$ python -q
>>> import numpy as np
>>> import numpy.linalg as la
>>> np.set_printoptions(suppress=True, linewidth=120)
>>> r0 = np.array([0, 3, 1])
>>> E = 2 * np.eye(3) + np.outer(r0, r0)
>>> print(E)
[[ 2.  0.  0.]
 [ 0. 11.  3.]
 [ 0.  3.  3.]]
>>> ev, V = la.eig(E)
>>> print(np.round(E @ V[:, 0] - ev[0] * V[:, 0], 3) + 0)
[0. 0. 0.]
>>> print(np.round(np.sort(la.eigvals(E @ E)), 3))
[  4.   4. 144.]
>>> print(np.round(np.sort(la.eigvals(la.inv(E))), 3))
[0.083 0.5   0.5  ]
>>> print(ev)
[ 2. 12.  2.]
>>> mat = np.load("sample10.npy")
>>> print(mat)
[[  2.058   7.093  -6.974  -0.953]
 [ -1.931  -0.984   1.04   -3.063]
 [  5.986   3.011  -2.974   9.069]
 [ -3.989   6.956  -7.019 -11.943]]
>>> vec = np.array([3, 1, 0, 3])
>>> target = mat @ vec
>>> print(target.round(3))
[ 10.408 -15.966  48.176 -40.84 ]
>>> print(np.round(la.solve(mat, -3 * target), 3) + 0)
[-9. -3.  0. -9.]
>>> print(np.round(la.solve(mat.T, mat[2]), 3) + 0)
[0. 0. 1. 0.]
>>> print(np.round(la.solve(mat, target), 3) + 0)
[3. 1. 0. 3.]
>>> rng = np.random.default_rng(609983)
>>> out = mat + rng.integers(-2, 3, (4, 2)) @ rng.integers(-2, 3, (2, 4))
>>> print(out.round(3))
[[  4.058   5.093  -8.974   1.047]
 [ -4.931   1.016   1.04   -6.063]
 [  4.986   4.011  -1.974   8.069]
 [ -4.989   5.956 -12.019 -12.943]]
>>> print(np.abs(out - mat).sum(axis=1))
[8. 8. 4. 8.]
>>> print(np.round(la.svd(out - mat, compute_uv=False), 3) + 0)
[6.325 5.477 0.    0.   ]
>>> print(np.round(out - mat, 3))
[[ 2. -2. -2.  2.]
 [-3.  2.  0. -3.]
 [-1.  1.  1. -1.]
 [-1. -1. -5. -1.]]
>>> print(np.round(la.eigvals(mat), 3))
[-7.006+10.21j -7.006-10.21j  0.194 +0.j   -0.025 +0.j  ]
>>> print(np.einsum("ii->", mat))
-13.843
>>> print(round(la.det(mat[::-1]), 3))
-0.73
>>> print(round(float(np.einsum("ij,ji->", mat, mat)), 3))
-110.26
>>> print(np.kron(np.eye(2, dtype=int), mat))
[[  2.058   7.093  -6.974  -0.953   0.      0.     -0.     -0.   ]
 [ -1.931  -0.984   1.04   -3.063  -0.     -0.      0.     -0.   ]
 [  5.986   3.011  -2.974   9.069   0.      0.     -0.      0.   ]
 [ -3.989   6.956  -7.019 -11.943  -0.      0.     -0.     -0.   ]
 [  0.      0.     -0.     -0.      2.058   7.093  -6.974  -0.953]
 [ -0.     -0.      0.     -0.     -1.931  -0.984   1.04   -3.063]
 [  0.      0.     -0.      0.      5.986   3.011  -2.974   9.069]
 [ -0.      0.     -0.     -0.     -3.989   6.956  -7.019 -11.943]]
>>> print(np.round(np.poly(mat), 3))
[  1.     13.843 150.944 -26.084  -0.73 ]
>>> X = np.loadtxt("data.csv", delimiter=",")
>>> print(X.round(3))
[[ 1.036  0.144  0.159  0.234]
 [ 0.144  1.941 -1.236  0.712]
 [ 0.159 -1.236  1.558  0.832]
 [ 0.234  0.712  0.832  2.465]]
>>> ev, V = la.eigh(X)
>>> vec = np.array([-1, 3, 0, 2])
>>> print(round(vec @ X @ vec / (vec @ vec), 3), round(float(ev[0]), 3), round(ev[-1], 3))
2.507 0.0 3.0
>>> print(np.round(la.eigvalsh(X[1:, 1:]), 3))
[0.01  2.954 3.   ]
>>> print(np.round(V * np.maximum(ev, 0) @ V.T, 3))
[[ 1.036  0.144  0.159  0.234]
 [ 0.144  1.941 -1.236  0.712]
 [ 0.159 -1.236  1.558  0.832]
 [ 0.234  0.712  0.832  2.465]]
>>> J = np.load("x.npy")
>>> print(J)
[[1.    0.5   0.25  0.125 0.062]
 [0.5   1.    0.5   0.25  0.125]
 [0.25  0.5   1.    0.5   0.25 ]
 [0.125 0.25  0.5   1.    0.5  ]
 [0.062 0.125 0.25  0.5   1.   ]]
>>> # symmetric
>>> W1 = np.array([[-2, 4, -2, 2], [3, 5, -3, -3], [-2, -4, -5, -4], [-5, 3, 1, -5]])
>>> b = np.array([-5, 5, -2, 2])
>>> hid = np.maximum(X @ W1 + b, 0)
>>> print(la.matrix_rank(hid))
2
>>> print((hid > 0).astype(int))
[[0 1 0 1]
 [0 1 0 0]
 [0 0 0 0]
 [0 1 0 0]]
>>> print(hid.round(3))
[[ 0.     9.935  0.     1.834]
 [ 0.    22.359  0.     0.   ]
 [ 0.     0.     0.     0.   ]
 [ 0.    13.564  0.     0.   ]]
>>> C = np.array([[2, 1, 1], [2, 2, -3], [-2, 1, 0], [-3, 2, -1]])
>>> print(np.round(hid @ C, 3))
[[ 14.368  23.539 -31.64 ]
 [ 44.719  44.719 -67.078]
 [  0.      0.      0.   ]
 [ 27.128  27.128 -40.692]]
>>> print(W1 @ C)
[[  2   8 -16]
 [ 31   4  -9]
 [ 10 -23  14]
 [  9  -8  -9]]
>>> m1 = np.load("m.npy")
>>> print(m1)
[[  2.256  -8.778  -6.456]
 [  8.009 -15.358   0.612]
 [ -2.695  -0.382 -12.3  ]
 [ -7.501  -7.13    1.423]]
>>> print(np.round(la.eigvals(J), 3))
[2.262 1.231 0.69  0.457 0.36 ]
>>> print(np.kron(np.eye(2, dtype=int), J))
[[1.    0.5   0.25  0.125 0.062 0.    0.    0.    0.    0.   ]
 [0.5   1.    0.5   0.25  0.125 0.    0.    0.    0.    0.   ]
 [0.25  0.5   1.    0.5   0.25  0.    0.    0.    0.    0.   ]
 [0.125 0.25  0.5   1.    0.5   0.    0.    0.    0.    0.   ]
 [0.062 0.125 0.25  0.5   1.    0.    0.    0.    0.    0.   ]
 [0.    0.    0.    0.    0.    1.    0.5   0.25  0.125 0.062]
 [0.    0.    0.    0.    0.    0.5   1.    0.5   0.25  0.125]
 [0.    0.    0.    0.    0.    0.25  0.5   1.    0.5   0.25 ]
 [0.    0.    0.    0.    0.    0.125 0.25  0.5   1.    0.5  ]
 [0.    0.    0.    0.    0.    0.062 0.125 0.25  0.5   1.   ]]
>>> print(round(la.det(J.T), 3))
0.316
>>> print(np.einsum("ii->", J))
5.0
>>> print(round(float(la.det(J[::-1])), 3))
0.316
>>> hat = m1 @ la.solve(m1.T @ m1, m1.T)
>>> print(hat.round(3))
[[ 0.373  0.331  0.35   0.039]
 [ 0.331  0.825 -0.185 -0.021]
 [ 0.35  -0.185  0.804 -0.022]
 [ 0.039 -0.021 -0.022  0.998]]
>>> print(np.round((np.eye(4) - hat) @ m1, 3) + 0)
[[0. 0. 0.]
 [0. 0. 0.]
 [0. 0. 0.]
 [0. 0. 0.]]
>>> print(np.allclose(hat @ hat, hat))
True
>>> M = np.load("test11.npy")
>>> print(M)
[[-2.  5.  3.]
 [ 0.  3.  0.]
 [ 0.  0.  1.]]
>>> # triangular
>>> r0 = np.array([2, 0, 2])
>>> out = M + np.outer(r0, np.eye(3)[0])
>>> print(la.matrix_rank(out - M))
1
>>> print(np.round(la.det(out) / la.det(M), 3), round(1 + la.solve(M, r0)[0], 3))
3.0 3.0
>>> r0 = np.array([3, 1, 3])
>>> print(np.correlate(M[2], M[1], "full"))
[0. 0. 0. 3. 0.]
>>> print(np.polyval(r0, M[2]))
[3. 3. 7.]
>>> print(np.convolve(M[2], r0))
[0. 0. 3. 1. 3.]
>>> print(np.array([np.convolve(row, r0, "same") for row in M]))
[[13.  8. 18.]
 [ 9.  3.  9.]
 [ 0.  3.  1.]]
>>> print(np.cross(M[2, :3], M[1, :3]))
[-3.  0.  0.]
>>> A = np.array([[2, 3, 2],
...     [5, 5, 3],
...     [5, 8, 3],
...     [6, 10, 6],
...     [8, 12, 6],
...     [10, 14, 6],
...     [13, 14, 7],
...     [13, 14, 8],
...     [15, 16, 9],
...     [15, 16, 11],
...     [16, 19, 14],
...     [16, 22, 15],
...     [19, 25, 17],
...     [22, 27, 18],
...     [25, 28, 19],
...     [27, 29, 20],
...     [28, 31, 23],
...     [28, 33, 26]])
>>> out = np.c_[A[:, :1] @ np.array([[6]]), np.array([-2, -1, 2, 1, 2, 0, 1, 0, -1, 0, 1, -2, 2, -2, -2, -2, -2, -2])]
>>> print(out)
[[ 12  -2]
 [ 30  -1]
 [ 30   2]
 [ 36   1]
 [ 48   2]
 [ 60   0]
 [ 78   1]
 [ 78   0]
 [ 90  -1]
 [ 90   0]
 [ 96   1]
 [ 96  -2]
 [114   2]
 [132  -2]
 [150  -2]
 [162  -2]
 [168  -2]
 [168  -2]]
>>> print(la.matrix_rank(out))
2
>>> print(round(np.log10(la.cond(out))))
2
>>> print(np.round(np.abs(la.svd(out)[2][-1]), 3))
[0.007 1.   ]
>>> print(la.cond(out) > 100)
False
>>> print(la.matrix_rank(out, rtol=0.1))
1
>>> print([round(float(x), 3) for x in la.svd(out, compute_uv=False)[:3]])
[437.681, 6.012]
>>> out = A / np.sqrt((A ** 2).mean(axis=1, keepdims=True))
>>> print(np.round(A - A.mean(axis=1, keepdims=True), 3))
[[-0.333  0.667 -0.333]
 [ 0.667  0.667 -1.333]
 [-0.333  2.667 -2.333]
 [-1.333  2.667 -1.333]
 [-0.667  3.333 -2.667]
 [ 0.     4.    -4.   ]
 [ 1.667  2.667 -4.333]
 [ 1.333  2.333 -3.667]
 [ 1.667  2.667 -4.333]
 [ 1.     2.    -3.   ]
 [-0.333  2.667 -2.333]
 [-1.667  4.333 -2.667]
 [-1.333  4.667 -3.333]
 [-0.333  4.667 -4.333]
 [ 1.     4.    -5.   ]
 [ 1.667  3.667 -5.333]
 [ 0.667  3.667 -4.333]
 [-1.     4.    -3.   ]]
>>> print(out[12].round(3))
[0.922 1.213 0.825]
>>> vec = np.array([9, 3, 9])
>>> target = A @ vec
>>> print(np.round(la.lstsq(A, target)[0], 3))
[9. 3. 9.]
>>> print(np.round(la.solve(A.T @ A, A.T @ target), 3))
[9. 3. 9.]
>>> print(target)
[ 45  87  96 138 162 186 222 231 264 282 327 345 399 441 480 510 552 585]
>>> target = target + 0.02 * rng.normal(size=18)
>>> print(target.round(3))
[ 44.992  87.01   96.001 138.014 162.052 185.969 222.031 231.013 263.99  282.013 327.    344.994 399.004 440.992
 480.01  510.038 551.981 584.997]
>>> b, *_ = la.lstsq(A, target)
>>> print([round(float(la.norm(la.solve(A.T @ A + lam * np.eye(3), A.T @ target))), 2) for lam in (0, 1, 10, 100)])
[13.08, 12.98, 12.36, 11.39]
>>> print(round(float(la.norm(target - A @ b)), 3))
0.081
>>> print(np.round(A.T @ (target - A @ b), 3) + 0)
[0. 0. 0.]
>>> Xc = (A - A.mean(axis=0)) / A.std(axis=0)
>>> print(np.argwhere(np.abs(Xc) > 2))
[]
>>> print(Xc.std(axis=0))
[1. 1. 1.]
>>> b = la.lstsq(np.delete(Xc, 2, axis=1), Xc[:, 2])[0]
>>> print(round(float(1 - np.var(Xc[:, 2] - np.delete(Xc, 2, axis=1) @ b)), 3))
0.967
>>> print(b.round(3))
[0.119 0.867]
>>> data = np.load("layer15.npy")
>>> print(data)
[[ 1  0  0  0]
 [ 4  1  0  0]
 [ 9  0  1  0]
 [-2 -2  4  1]]
>>> print(np.argsort(-la.norm(data, axis=0).round(6), kind="stable")[:3])
[0 2 1]
>>> print(np.round(np.abs(la.svd(data)[2][-1]), 3))
[0.031 0.122 0.283 0.951]
>>> print(round(la.norm(data, 2) / la.norm(data), 3))
0.906
>>> print(round(float(la.eigvals(data).sum().real), 3))
4.0
>>> print(np.round(la.det(data[::-1]), 3))
1.0
>>> print(np.einsum("ii->", data))
4
>>> print(np.round(la.det(data.T), 3))
1.0
>>> dist = la.norm(A[:, None] - A[None], axis=-1)
>>> print(la.matrix_rank(dist ** 2))
5
>>> print((dist + 1e9 * np.eye(18)).round(6).argmin(axis=1))
[ 1  2  1  4  3  4  7  6  9  8 11 10 13 14 15 14 17 16]
>>> z = rng.permutation(4)
>>> print(z)
[3 2 0 1]
>>> out = data[z][:, z]
>>> print(out)
[[ 1  4 -2 -2]
 [ 0  1  9  0]
 [ 0  0  1  0]
 [ 0  0  4  1]]
>>> print(round(la.det(out), 3), round(float(la.det(data[z])), 3))
1.0 -1.0
>>> print(np.trace(out))
4
>>> print(np.round(np.sort(np.abs(la.eigvals(out))), 3))
[1. 1. 1. 1.]
>>> vec = np.array([-5, 4, 0, 1])
>>> target = out @ vec
>>> b, lr = np.zeros(4), 1 / la.norm(out, 2) ** 2
>>> for i in range(200):
...     b -= lr * out.T @ (out @ b - target)
...     if i % 50 == 0: print(i, round(la.norm(out @ b - target), 3))
... 
0 7.649
50 0.704
100 0.575
150 0.474
>>> print(round(la.cond(out), 3))
323.461
>>> print(b.round(3))
[ 0.582  2.104  0.222 -0.198]
